In [1]: import numpy as np

In [2]: from numpy import linalg as LA

In [3]: np.set_printoptions(suppress=True, linewidth=140)

In [4]: A = np.load("mat.npy")

In [5]: A
Out[5]: 
array([[-26. , -32. , -16. ,  14. ,  -6. ,  12. ,  24. ],
       [  0.8,   0.4,   2.1,   0.5,  -0.2,   0.9,   1.2],
       [  0.4,  -0.8,  -0.4,   0.3,   0.2,  -0.4,   0.1],
       [ -0.3,  -0.2,  -0.4,   0.6,  -0.5,   1.7,  -0.4],
       [ -1.4,   0.6,  -0.1,  -1.7,  -0.7,  -0.3,   0.9],
       [  1.4,  -0.2,  -0.4,  -0.4,  -0.5,  -1.4,  -0.6],
       [ -0.3,  -1. ,   1. ,  -0.8,   0.4,   0.8,   1.9],
       [ -1.4,  -1.1,  -0.4,   1.4,  -0.4,  -0.4,  -0.3],
       [  0.7,  -0.2,  -1.2,   0.2,   0.2,  -2. ,   0.9],
       [  0.8,   1.3,  -0.1,  -0.3,   0.4,   0.9,   0.9],
       [  0. ,   0.4,  -1.7,  -0.7,  -0.1,  -0.6,  -0.7],
       [  0.1,   0.3,   1.2,   1.5,  -0.1,   0.8,  -0.3],
       [  0.6,   0.8,  -0.3,  -1.5,   0.3,   0.4,   0.9],
       [ -0.6,  -0.6,  -1.5,  -1.2,  -0.5,  -0.4,  -1.3],
       [  2. ,   0.5,  -2.4,   1.5,  -0.6,  -0.5,   0. ],
       [  1.3,   0.4,  -0.8,  -1.2,  -0.4,   0.7,   1.1],
       [ -0.2,  -1.6,   1.2,   2.3,   1.3,   0.6,  -0.5],
       [  0.6,  -0.1,  -1.8,   2.2,  -0.4,   1.4,  -0.3],
       [  0.5,  -0.9,  -1.8,  -0.5,  -2.4,  -0.5,   0.4],
       [ -1. ,   1.7,   0.8,  -1.1,   0.4,  -0.5,   0.7],
       [ -0.7,  -0.1,  -2. ,  -0.7,   1.2,  -1.5,   0.4],
       [  1.7,   0.6,  -0.7,   1.3,   1. ,   0.1,  -1.6],
       [ -0.1,  -1.2,   0.6,  -1. ,  -2.3,   0. ,   0.2],
       [  0.6,  -2.1,  -1. ,   0. ,   1.2,   1.3,  -1.2],
       [ -0.2,  -0.9,  -0.5,  -1. ,   1.9,  -0.1,  -1.9],
       [ -1.3,   0.1,   0.5,   0.6,   2.5,  -0.5,  -2.4],
       [  0. ,   0.7,  -0.2,  -0.4,  -0.4,  -1.6,  -1.1],
       [  0.5,   0.1,  -0.7,   2.9,   0.1,   1. ,  -0.8],
       [ -0.8,  -0.8,  -1. ,  -0.4,   0.7,  -0.2,  -1.7],
       [  0.8,  -0.4,  -0.6,   1.7,  -0.3,  -0.6,  -0.1]])

In [6]: cen = A - A.mean(axis=0)

In [7]: Uu, s, Vt = LA.svd(cen, full_matrices=False)

In [8]: np.searchsorted(np.cumsum(s ** 2) / (s ** 2).sum(), 0.9) + 1
Out[8]: np.int64(1)

In [9]: np.abs(Vt[0]).argmax()
Out[9]: np.int64(1)

In [10]: np.round(Vt[0] * np.sign(Vt[0, np.abs(Vt[0]).argmax()]), 3)
Out[10]: array([ 0.485,  0.592,  0.288, -0.258,  0.114, -0.224, -0.448])

In [11]: (np.sign(Uu[:, 0]) == np.sign(Uu[0, 0])).astype(int)
Out[11]: array([1, 0, 0, 0, 0, 0, 0, 0, 0, 0, 0, 0, 0, 0, 0, 0, 0, 0, 0, 0, 0, 0, 0, 0, 0, 0, 0, 0, 0, 0])

In [12]: np.round(s ** 2 / (s ** 2).sum(), 3)
Out[12]: array([0.938, 0.019, 0.014, 0.014, 0.006, 0.006, 0.004])

In [13]: gram = A.T @ A

In [14]: (A @ A.T).shape
Out[14]: (30, 30)

In [15]: np.round(np.diag(gram), 3)
Out[15]: array([ 699.07, 1045.45,  293.38,  240.35,   66.02,  168.57,  607.7 ])

In [16]: round(float(np.trace(gram)), 3), (A ** 2).sum()
Out[16]: (3120.54, np.float64(3120.54))
